% python3 -q
>>> import numpy as np
>>> import numpy.linalg as la
>>> np.set_printoptions(suppress=True, linewidth=200)
>>> def rd(a):
...     return np.round(a, 3) + 0
... 
>>> rng = np.random.default_rng(14245)
>>> arr = np.triu(rng.random((8, 8)) < 0.3, 1).astype(int)
>>> arr = arr + arr.T
>>> arr
array([[0, 1, 0, 0, 0, 1, 1, 1],
       [1, 0, 0, 0, 1, 1, 1, 1],
       [0, 0, 0, 0, 0, 0, 0, 0],
       [0, 0, 0, 0, 1, 1, 1, 0],
       [0, 1, 0, 1, 0, 0, 0, 1],
       [1, 1, 0, 1, 0, 0, 0, 0],
       [1, 1, 0, 1, 0, 0, 0, 1],
       [1, 1, 0, 0, 1, 0, 1, 0]])
>>> la.matrix_power(arr, 2)
array([[4, 3, 0, 2, 2, 1, 2, 2],
       [3, 5, 0, 3, 1, 1, 2, 3],
       [0, 0, 0, 0, 0, 0, 0, 0],
       [2, 3, 0, 3, 0, 0, 0, 2],
       [2, 1, 0, 0, 3, 2, 3, 1],
       [1, 1, 0, 0, 2, 3, 3, 2],
       [2, 2, 0, 0, 3, 3, 4, 2],
       [2, 3, 0, 2, 1, 2, 2, 4]])
>>> np.allclose(arr, arr.T)
True
>>> np.allclose(arr @ arr.T, arr.T @ arr)
True
>>> arr @ arr
array([[4, 3, 0, 2, 2, 1, 2, 2],
       [3, 5, 0, 3, 1, 1, 2, 3],
       [0, 0, 0, 0, 0, 0, 0, 0],
       [2, 3, 0, 3, 0, 0, 0, 2],
       [2, 1, 0, 0, 3, 2, 3, 1],
       [1, 1, 0, 0, 2, 3, 3, 2],
       [2, 2, 0, 0, 3, 3, 4, 2],
       [2, 3, 0, 2, 1, 2, 2, 4]])
>>> rd(la.det(arr))
np.float64(0.0)
>>> rd(np.sort(np.abs(la.eigvals(arr))))
array([0.   , 0.   , 0.618, 0.761, 1.076, 1.618, 2.536, 3.851])
>>> rd(np.abs(la.eigvals(arr)).max())
np.float64(3.851)
>>> np.trace(arr)
np.int64(0)
>>> def softmax(z):
...     e = np.exp(z - z.max(axis=-1, keepdims=True))
...     return e / e.sum(axis=-1, keepdims=True)
... 
>>> rd(softmax(arr[3]))
array([0.076, 0.076, 0.076, 0.076, 0.207, 0.207, 0.207, 0.076])
>>> rd(softmax(arr).sum(axis=1))
array([1., 1., 1., 1., 1., 1., 1., 1.])
>>> scores = arr @ arr.T / np.sqrt(8)
>>> softmax(scores).round(6).argmax(axis=1)
array([0, 1, 0, 1, 4, 5, 6, 7])
>>> rd(softmax(scores)[3] @ arr)
array([0.5  , 0.51 , 0.   , 0.217, 0.564, 0.564, 0.711, 0.5  ])
>>> x = np.array([2, 0, 2, 1, 0, 2, 1, 0])
>>> h = np.maximum(arr @ x, 0)
>>> rd(np.tanh(arr @ x))
array([0.995, 1.   , 0.   , 0.995, 0.762, 0.995, 0.995, 0.995])
>>> np.flatnonzero(h > 1e-9)
array([0, 1, 3, 4, 5, 6, 7])
>>> arr.T @ h
array([14, 13,  0,  7, 11, 11, 14, 12])
>>> arr @ arr
array([[4, 3, 0, 2, 2, 1, 2, 2],
       [3, 5, 0, 3, 1, 1, 2, 3],
       [0, 0, 0, 0, 0, 0, 0, 0],
       [2, 3, 0, 3, 0, 0, 0, 2],
       [2, 1, 0, 0, 3, 2, 3, 1],
       [1, 1, 0, 0, 2, 3, 3, 2],
       [2, 2, 0, 0, 3, 3, 4, 2],
       [2, 3, 0, 2, 1, 2, 2, 4]])
>>> arr.sum(axis=0)
array([4, 5, 0, 3, 3, 3, 4, 4])
>>> low = np.diag(arr.sum(axis=1)) - arr
>>> la.matrix_rank(low)
np.int64(6)
>>> rd(la.eigvalsh(low))
array([0.   , 0.   , 2.586, 2.586, 3.586, 5.414, 5.414, 6.414])
